% python3 -q
>>> import numpy as np
>>> from numpy import linalg as LA
>>> np.set_printoptions(precision=2, suppress=True, linewidth=120)
>>> m1 = np.load("x.npy")
>>> print(m1)
[[-2  0  0  0  0]
 [ 0  0  0  0  0]
 [ 0  0  1  0  0]
 [ 0  0  0  2  0]
 [ 0  0  0  0  2]]
>>> blk = np.stack([m1, -2 * m1, m1[::-1]])
>>> print(np.einsum("bij,cij->bc", blk, blk))
[[ 13 -26   1]
 [-26  52  -2]
 [  1  -2  13]]
>>> print(blk.sum(axis=0))
[[ 2  0  0  0  2]
 [ 0  0  0  2  0]
 [ 0  0  0  0  0]
 [ 0  0  0 -2  0]
 [-2  0  0  0 -2]]
>>> print(LA.matrix_rank(blk.reshape(3, -1)))
2
>>> print(LA.norm(blk, axis=(1, 2)))
[3.61 7.21 3.61]
>>> rk = LA.matrix_rank(m1)
>>> print(rk)
4
>>> null = LA.svd(m1)[2][rk:].T
>>> print(null @ null.T)
[[0. 0. 0. 0. 0.]
 [0. 1. 0. 0. 0.]
 [0. 0. 0. 0. 0.]
 [0. 0. 0. 0. 0.]
 [0. 0. 0. 0. 0.]]
>>> print(null.shape)
(5, 1)
>>> print(np.sort(np.abs(LA.eigvals(m1))))
[0. 1. 2. 2. 2.]
>>> print(round(LA.det(m1), 2))
0.0
>>> print(np.round(np.abs(LA.eigvals(m1)).max(), 2))
2.0
>>> print(np.allclose(m1, m1.T))
True
>>> print(LA.matrix_power(m1, 4))
[[16  0  0  0  0]
 [ 0  0  0  0  0]
 [ 0  0  1  0  0]
 [ 0  0  0 16  0]
 [ 0  0  0  0 16]]
>>> print((m1 + m1.T) / 2)
[[-2.  0.  0.  0.  0.]
 [ 0.  0.  0.  0.  0.]
 [ 0.  0.  1.  0.  0.]
 [ 0.  0.  0.  2.  0.]
 [ 0.  0.  0.  0.  2.]]
>>> A = np.load("a.npy")
>>> print(A)
[[ 0.06 -0.07  0.04 -0.97  1.   -0.99  0.94]
 [ 0.56 -0.17  0.23  0.44  0.79  0.79 -0.17]
 [ 0.99  0.36  0.99  0.97  0.98  1.    0.93]
 [-0.37  0.    0.56  1.    0.08  0.99 -0.96]
 [ 0.9   0.1   0.91  0.95  0.93  0.99  0.24]
 [ 0.53 -0.09  0.64  0.96  0.84  0.98 -0.67]
 [ 1.    0.09  1.    1.    0.91  1.   -0.87]
 [ 1.   -0.12  0.86 -0.82  0.99  0.83  0.99]
 [ 0.7  -0.13  0.54  0.99 -0.65  1.   -0.89]
 [ 0.96  0.    0.16  0.   -1.    0.97  0.4 ]
 [ 0.52  0.52  0.45  0.32 -1.    0.6   0.57]
 [ 0.79  0.28 -0.06 -0.94 -1.   -0.65  0.94]
 [ 0.99 -0.17  0.84  0.79  0.4   1.    0.58]
 [ 0.92  0.12  0.74  0.4  -0.24  0.9   0.72]
 [-0.5   0.35  0.23 -0.21 -0.74 -0.81  0.5 ]
 [ 0.57  0.15 -0.66 -1.   -0.97 -1.    0.99]]
>>> M2 = A / LA.norm(A, axis=1, keepdims=True)
>>> G = M2 @ M2.T
>>> print(np.argwhere(np.triu(np.abs(G) > 0.95, 1)))
[[2 4]
 [5 6]]
>>> print([round(float(LA.det(m1[:i, :i])), 2) + 0 for i in range(1, 6)])
[-2.0, 0.0, 0.0, 0.0, 0.0]
>>> print(np.all(LA.eigvalsh(m1) > 0))
False
>>> arr = np.array([[-0.56, -6.4, 6.95, 2.43],
...     [0.91, -9.46, 8.46, 4.69],
...     [-0.05, -5.94, 10.39, 3.24],
...     [-0.27, -8.25, 10.47, 1.01],
...     [2.48, -9.39, 9.07, 2.68],
...     [1.42, -8.75, 9.76, 3.56],
...     [0.29, -9.23, 10.04, 1.58],
...     [2.19, -9.24, 9.99, 2.53],
...     [0.98, -9.89, 8.06, 3.54],
...     [1.32, -8.13, 9.41, 3.69],
...     [0.75, -8.16, 10.81, 0.54]])
>>> z = arr[:, 0] > np.median(arr[:, 0])
>>> r0 = arr[z].mean(axis=0) - arr[~z].mean(axis=0)
>>> print(np.round((((arr - arr.mean(axis=0)) @ r0 > 0) == z).mean(), 2))
0.91
>>> print(np.argsort(-np.abs(r0).round(6), kind="stable"))
[0 1 3 2]
>>> print(z.astype(int))
[0 0 0 0 1 1 0 1 1 1 0]
>>> print(r0)
[ 1.5  -1.17 -0.26  0.95]
>>> hat = arr @ LA.solve(arr.T @ arr, arr.T)
>>> print(hat @ arr[:, 2])
[ 6.95  8.46 10.39 10.47  9.07  9.76 10.04  9.99  8.06  9.41 10.81]
>>> print(np.allclose(hat @ hat, hat))
True
>>> print(np.round(np.trace(hat), 2))
4.0
>>> print(np.diag(hat))
[0.3  0.4  0.72 0.39 0.4  0.17 0.29 0.32 0.39 0.22 0.41]
